In [1]: import numpy as np

In [2]: np.set_printoptions(precision=4, suppress=True, linewidth=160, sign=" ")

In [3]: M = np.load("test7.npy")

In [4]: print(M)
[[ 3. -1.  0.  0.  0.]
 [-1.  2. -1.  0.  0.]
 [ 0. -1.  1. -1.  0.]
 [ 0.  0. -1.  1. -1.]
 [ 0.  0.  0. -1.  0.]]

In [5]: print(np.linalg.matrix_power(M, 3))
[[ 35. -21.   6.  -1.   0.]
 [-21.  20. -10.   4.  -1.]
 [  6. -10.   8.  -6.   2.]
 [ -1.   4.  -6.   6.  -3.]
 [  0.  -1.   2.  -3.   1.]]

In [6]: print(np.trace(M))
7.0

In [7]: print((M + M.T) / 2)
[[ 3. -1.  0.  0.  0.]
 [-1.  2. -1.  0.  0.]
 [ 0. -1.  1. -1.  0.]
 [ 0.  0. -1.  1. -1.]
 [ 0.  0.  0. -1.  0.]]

In [8]: print(np.allclose(M, M.T))
True

In [9]: print(M @ M)
[[10. -5.  1.  0.  0.]
 [-5.  6. -3.  1.  0.]
 [ 1. -3.  3. -2.  1.]
 [ 0.  1. -2.  3. -1.]
 [ 0.  0.  1. -1.  1.]]

In [10]: print(round(float(np.abs(np.linalg.eigvals(M)).max()), 4))
3.7531

In [11]: x0 = np.array([3, 0, 1, 0, 1])

In [12]: h = np.maximum(M @ x0, 0)

In [13]: print(M.T @ h)
[ 27. -10.   1.  -1.   0.]

In [14]: print(np.flatnonzero(h > 1e-9))
[ 0  2]

In [15]: print(np.tanh(M @ x0))
[ 1.     -0.9993  0.7616 -0.964   0.    ]

In [16]: print(h)
[ 9.  0.  1.  0.  0.]

In [17]: T = np.stack([M, 4 * M, M[::-1]])

In [18]: print(np.einsum("bij,cij->bc", T, T))
[[  23.   92.    5.]
 [  92.  368.   20.]
 [   5.   20.   23.]]

In [19]: print(np.linalg.det(T))
[   -2. -2048.    -2.]

In [20]: print(T.sum(axis=0))
[[15. -5.  0. -1.  0.]
 [-5. 10. -6.  1. -1.]
 [ 0. -6.  6. -6.  0.]
 [-1.  2. -6.  5. -5.]
 [ 3. -1.  0. -5.  0.]]

In [21]: print(np.linalg.norm(T, axis=(1, 2)))
[  4.7958  19.1833   4.7958]

In [22]: data = np.load("a.npy")

In [23]: print(data)
[[ 4 -3  4 -3]
 [ 4 -6  4 -6]
 [ 4 -3  4 -3]
 [ 4 -6  4 -6]]

In [24]: # row 2 repeats row 0

In [25]: print(data @ np.linalg.pinv(data) @ data)
[[ 4. -3.  4. -3.]
 [ 4. -6.  4. -6.]
 [ 4. -3.  4. -3.]
 [ 4. -6.  4. -6.]]

In [26]: print(np.abs(np.diag(np.linalg.qr(data)[1])) > 1e-9)
[ True  True False False]

In [27]: print(np.linalg.lstsq(data[:-1].T, data[-1])[2])
2

In [28]: print(np.unique(data.round(6), axis=0).shape)
(2, 4)
